>>> import numpy as np
>>> import numpy.linalg as la
>>> np.set_printoptions(suppress=True, linewidth=200)
>>> mat = np.load("test8.npy")
>>> print(mat)
[[3 2 3 4 2 1 1]
 [3 2 3 4 2 1 1]
 [4 3 4 5 3 2 2]
 [2 1 2 3 1 0 0]
 [4 3 4 5 3 2 2]
 [4 3 4 5 3 2 2]
 [4 3 4 5 3 2 2]]
>>> print(np.allclose(mat @ mat.T, mat.T @ mat))
False
>>> mat @ mat
array([[51, 35, 51, 67, 35, 19, 19],
       [51, 35, 51, 67, 35, 19, 19],
       [75, 52, 75, 98, 52, 29, 29],
       [27, 18, 27, 36, 18,  9,  9],
       [75, 52, 75, 98, 52, 29, 29],
       [75, 52, 75, 98, 52, 29, 29],
       [75, 52, 75, 98, 52, 29, 29]])
>>> np.round(la.det(mat), 2)
np.float64(0.0)
>>> la.matrix_power(mat, 3)
array([[ 888,  611,  888, 1165,  611,  334,  334],
       [ 888,  611,  888, 1165,  611,  334,  334],
       [1317,  907, 1317, 1727,  907,  497,  497],
       [ 459,  315,  459,  603,  315,  171,  171],
       [1317,  907, 1317, 1727,  907,  497,  497],
       [1317,  907, 1317, 1727,  907,  497,  497],
       [1317,  907, 1317, 1727,  907,  497,  497]])
>>> np.allclose(mat, mat.T)
False
>>> Uu, sv, VT = la.svd(mat)
>>> sv.round(2) + 0
array([20.88,  1.76,  0.  ,  0.  ,  0.  ,  0.  ,  0.  ])
>>> M2 = Uu[:, :2] @ np.diag(sv[:2]) @ VT[:2]
>>> la.matrix_rank(mat, rtol=0.05)
np.int64(2)
>>> np.round(la.norm(mat - M2, 2), 2), round(sv[2], 2)
(np.float64(0.0), np.float64(0.0))
>>> round(np.abs(mat - M2).max(), 2)
np.float64(0.0)
>>> M2.round(2) + 0
array([[3., 2., 3., 4., 2., 1., 1.],
       [3., 2., 3., 4., 2., 1., 1.],
       [4., 3., 4., 5., 3., 2., 2.],
       [2., 1., 2., 3., 1., 0., 0.],
       [4., 3., 4., 5., 3., 2., 2.],
       [4., 3., 4., 5., 3., 2., 2.],
       [4., 3., 4., 5., 3., 2., 2.]])
>>> np.round(mat @ la.pinv(mat) @ mat, 2) + 0
array([[3., 2., 3., 4., 2., 1., 1.],
       [3., 2., 3., 4., 2., 1., 1.],
       [4., 3., 4., 5., 3., 2., 2.],
       [2., 1., 2., 3., 1., 0., 0.],
       [4., 3., 4., 5., 3., 2., 2.],
       [4., 3., 4., 5., 3., 2., 2.],
       [4., 3., 4., 5., 3., 2., 2.]])
>>> print(np.unique(mat.round(6), axis=0).shape)
(3, 7)
>>> la.lstsq(mat[:-1].T, mat[-1])[2]
np.int32(2)
>>> np.abs(np.diag(la.qr(mat)[1])) > 1e-9
array([ True,  True, False, False, False, False, False])
>>> print(np.allclose(mat[:-1].T @ la.lstsq(mat[:-1].T, mat[-1])[0], mat[-1]))
True
>>> print(round(np.trace(la.pinv(mat) @ mat), 2))
2.0
>>> print([round(float(x), 2) for x in la.svd(mat, compute_uv=False)[:3]])
[20.88, 1.76, 0.0]
>>> np.argsort(-la.norm(mat, axis=0).round(6), kind="stable")[:3]
array([3, 0, 2])
>>> la.cond(mat) > 100
np.True_
>>> X = np.load("x.npy")
>>> X.round(2)
array([[0.06, 0.03, 0.26, 0.29, 0.1 , 0.19, 0.06],
       [0.  , 0.17, 0.24, 0.03, 0.03, 0.24, 0.28],
       [0.25, 0.06, 0.22, 0.28, 0.03, 0.06, 0.09],
       [0.22, 0.22, 0.06, 0.11, 0.17, 0.06, 0.17],
       [0.08, 0.22, 0.16, 0.11, 0.19, 0.08, 0.16],
       [0.19, 0.06, 0.03, 0.03, 0.13, 0.26, 0.29],
       [0.21, 0.04, 0.14, 0.29, 0.04, 0.14, 0.14]])
>>> rng = np.random.default_rng(67)
>>> M2 = X + rng.integers(-2, 3, (7, 5)) @ rng.integers(-2, 3, (5, 7))
>>> M2.round(2)
array([[-2.94,  5.03, -4.74,  0.29,  1.1 ,  2.19, -0.94],
       [ 4.  , -3.83,  4.24,  1.03, -1.97,  1.24,  3.28],
       [-9.75,  1.06,  1.22, -7.72,  8.03, -0.94, -3.91],
       [ 7.22,  5.22, -6.94,  8.11, -4.83,  4.06,  1.17],
       [ 1.08,  6.22, -7.84,  5.11, -2.81,  2.08,  0.16],
       [ 0.19,  5.06, -1.97, -0.97, -1.87, -1.74, -0.71],
       [ 4.21,  5.04, -3.86,  3.29, -1.96,  2.14, -0.86]])
>>> np.abs(M2 - X).sum(axis=1)
array([17., 19., 33., 37., 25., 13., 21.])
>>> np.round(la.svd(M2 - X, compute_uv=False), 2) + 0
array([23.8 , 15.94,  4.86,  3.07,  1.88,  0.  ,  0.  ])
>>> la.matrix_rank(M2 - X, tol=1e-8)
np.int64(5)
>>> x0 = np.array([-1, 1, 3, 2, -2, -3, 3])
>>> target = X @ x0
>>> coef, lr = np.zeros(7), 1 / la.norm(X, 2) ** 2
>>> for i in range(20):
...     coef -= lr * X.T @ (X @ coef - target)
...     if i % 5 == 0: print(i, round(la.norm(X @ coef - target), 2))
... 
0 0.89
5 0.65
10 0.53
15 0.45
>>> round(float(la.cond(X)), 2)
39.68
>>> O, vecs = la.qr(X[:, :4])[0], la.qr(X[:, 4:])[0]
>>> sv = la.svd(O.T @ vecs, compute_uv=False)
>>> sv.round(2)
array([0.99, 0.85, 0.67])
>>> x0 = np.array([2, -2, -1, 2, 1, 2, -1])
>>> target = X @ x0
>>> target.round(2)
array([ 0.81, -0.28,  0.78,  0.28, -0.03,  0.65,  0.96])
>>> np.round(la.solve(X.T, X[3]), 2) + 0
array([0., 0., 0., 1., 0., 0., 0.])
>>> np.round(la.solve(X, target), 2)
array([ 2., -2., -1.,  2.,  1.,  2., -1.])
>>> np.round(la.solve(X, -1 * target), 2)
array([-2.,  2.,  1., -2., -1., -2.,  1.])
>>> np.allclose(X, X.T)
False
>>> np.round(np.abs(la.eigvals(X)).max(), 2)
np.float64(1.0)
>>> np.round((X + X.T) / 2, 2)
array([[0.06, 0.02, 0.25, 0.26, 0.09, 0.19, 0.14],
       [0.02, 0.17, 0.15, 0.13, 0.13, 0.15, 0.16],
       [0.25, 0.15, 0.22, 0.17, 0.1 , 0.05, 0.12],
       [0.26, 0.13, 0.17, 0.11, 0.14, 0.04, 0.23],
       [0.09, 0.13, 0.1 , 0.14, 0.19, 0.11, 0.1 ],
       [0.19, 0.15, 0.05, 0.04, 0.11, 0.26, 0.22],
       [0.14, 0.16, 0.12, 0.23, 0.1 , 0.22, 0.14]])
>>> print(round(float(np.trace(X)), 2))
1.16
>>> cent = 20 * np.array([[-0.7, 1.8, -0.2], [-0.6, 2.2, 1.6]])
>>> labels = rng.integers(0, 2, 20)
>>> feats = cent[labels] + rng.normal(size=(20, 3))
>>> feats.round(2)
array([[-12.97,  43.77,  31.54],
       [-15.53,  34.23,  -4.51],
       [-14.01,  36.69,  -5.1 ],
       [-12.49,  43.99,  31.71],
       [-14.73,  36.99,  -3.62],
       [-10.63,  44.94,  32.95],
       [-13.63,  34.26,  -3.33],
       [-11.14,  44.08,  31.92],
       [-12.74,  43.25,  33.21],
       [-14.74,  33.92,  -4.18],
       [-14.71,  35.04,  -3.56],
       [-16.55,  36.23,  -4.45],
       [-12.81,  43.27,  31.75],
       [-12.02,  36.08,  -3.92],
       [-11.02,  44.22,  32.3 ],
       [-12.87,  43.04,  31.91],
       [-14.53,  35.8 ,  -5.11],
       [-10.64,  44.26,  31.17],
       [-12.35,  44.38,  32.04],
       [-14.63,  34.78,  -3.64]])
>>> O, Rm = la.qr(X)
>>> print(np.trace(O @ O.T))
7.0
>>> O.shape, Rm.shape
((7, 7), (7, 7))
>>> blk = np.stack([X, -1 * X, X[::-1]])
>>> la.matrix_rank(blk.reshape(3, -1))
np.int64(2)
>>> blk.shape
(3, 7, 7)
>>> print(la.matrix_rank(blk))
[7 7 7]
>>> (blk @ X.T).shape
(3, 7, 7)
>>> M2 = feats / np.sqrt((feats ** 2).mean(axis=1, keepdims=True))
>>> la.matrix_rank(M2) == la.matrix_rank(feats)
np.True_
>>> np.round(la.norm(M2, axis=1), 2)
array([1.73, 1.73, 1.73, 1.73, 1.73, 1.73, 1.73, 1.73, 1.73, 1.73, 1.73, 1.73, 1.73, 1.73, 1.73, 1.73, 1.73, 1.73, 1.73, 1.73])
>>> E = np.loadtxt("arr.csv", delimiter=",")
>>> E
array([[ 7.,  0.,  1.,  1.,  0.,  1.,  3.,  1.,  0.],
       [ 0., 17.,  0.,  3.,  2.,  1.,  2.,  1.,  3.],
       [-2., -3., -6.,  0.,  1., -2.,  3., -2.,  2.],
       [-2.,  1.,  0.,  8., -1.,  3., -1.,  3.,  2.],
       [-1., -3.,  1.,  1., -2.,  1., -2.,  2., -2.],
       [ 3.,  0.,  1.,  2., -3., -5., -1.,  0.,  1.],
       [ 1.,  3., -1.,  1., -2.,  1., -9.,  2., -3.],
       [-2., -2.,  0.,  2., -2., -3., -3., 13.,  0.],
       [ 1.,  0.,  1., -3., -2.,  0.,  0.,  1., -7.]])
>>> labels = rng.permutation(9)
>>> M2 = E[:, labels] * rng.choice([-1, 1], 9)
>>> M2
array([[ -1.,  -1.,   1.,   1.,   0.,  -0.,   7.,  -0.,   3.],
       [ -1.,  -0.,   3.,   1.,   3.,  -2.,   0., -17.,   2.],
       [  2.,   6.,   0.,  -2.,   2.,  -1.,  -2.,   3.,   3.],
       [ -3.,  -0.,   8.,   3.,   2.,   1.,  -2.,  -1.,  -1.],
       [ -1.,  -1.,   1.,   2.,  -2.,   2.,  -1.,   3.,  -2.],
       [  5.,  -1.,   2.,   0.,   1.,   3.,   3.,  -0.,  -1.],
       [ -1.,   1.,   1.,   2.,  -3.,   2.,   1.,  -3.,  -9.],
       [  3.,  -0.,   2.,  13.,   0.,   2.,  -2.,   2.,  -3.],
       [ -0.,  -1.,  -3.,   1.,  -7.,   2.,   1.,  -0.,   0.]])
>>> Uu, _, VT = la.svd(E.T @ M2)
>>> np.round(Uu @ VT, 2) + 0
array([[ 0.,  0.,  0.,  0.,  0.,  0.,  1.,  0.,  0.],
       [ 0.,  0.,  0.,  0.,  0.,  0.,  0., -1.,  0.],
       [ 0., -1.,  0.,  0.,  0.,  0.,  0.,  0.,  0.],
       [ 0.,  0.,  1.,  0.,  0.,  0.,  0.,  0.,  0.],
       [ 0.,  0.,  0.,  0.,  0., -1.,  0.,  0.,  0.],
       [-1.,  0.,  0.,  0.,  0.,  0.,  0.,  0.,  0.],
       [ 0.,  0.,  0.,  0.,  0.,  0.,  0.,  0.,  1.],
       [ 0.,  0.,  0.,  1.,  0.,  0.,  0.,  0.,  0.],
       [ 0.,  0.,  0.,  0.,  1.,  0.,  0.,  0.,  0.]])
>>> np.round(la.lstsq(E, M2)[0], 2) + 0
array([[ 0.,  0.,  0.,  0.,  0.,  0.,  1.,  0.,  0.],
       [ 0.,  0.,  0.,  0.,  0.,  0.,  0., -1.,  0.],
       [ 0., -1.,  0.,  0.,  0.,  0.,  0.,  0.,  0.],
       [ 0.,  0.,  1.,  0.,  0.,  0.,  0.,  0.,  0.],
       [ 0.,  0.,  0.,  0.,  0., -1.,  0.,  0.,  0.],
       [-1.,  0.,  0.,  0.,  0.,  0.,  0.,  0.,  0.],
       [ 0.,  0.,  0.,  0.,  0.,  0.,  0.,  0.,  1.],
       [ 0.,  0.,  0.,  1.,  0.,  0.,  0.,  0.,  0.],
       [ 0.,  0.,  0.,  0.,  1.,  0.,  0.,  0.,  0.]])
>>> labels
array([5, 2, 3, 7, 8, 4, 0, 1, 6])
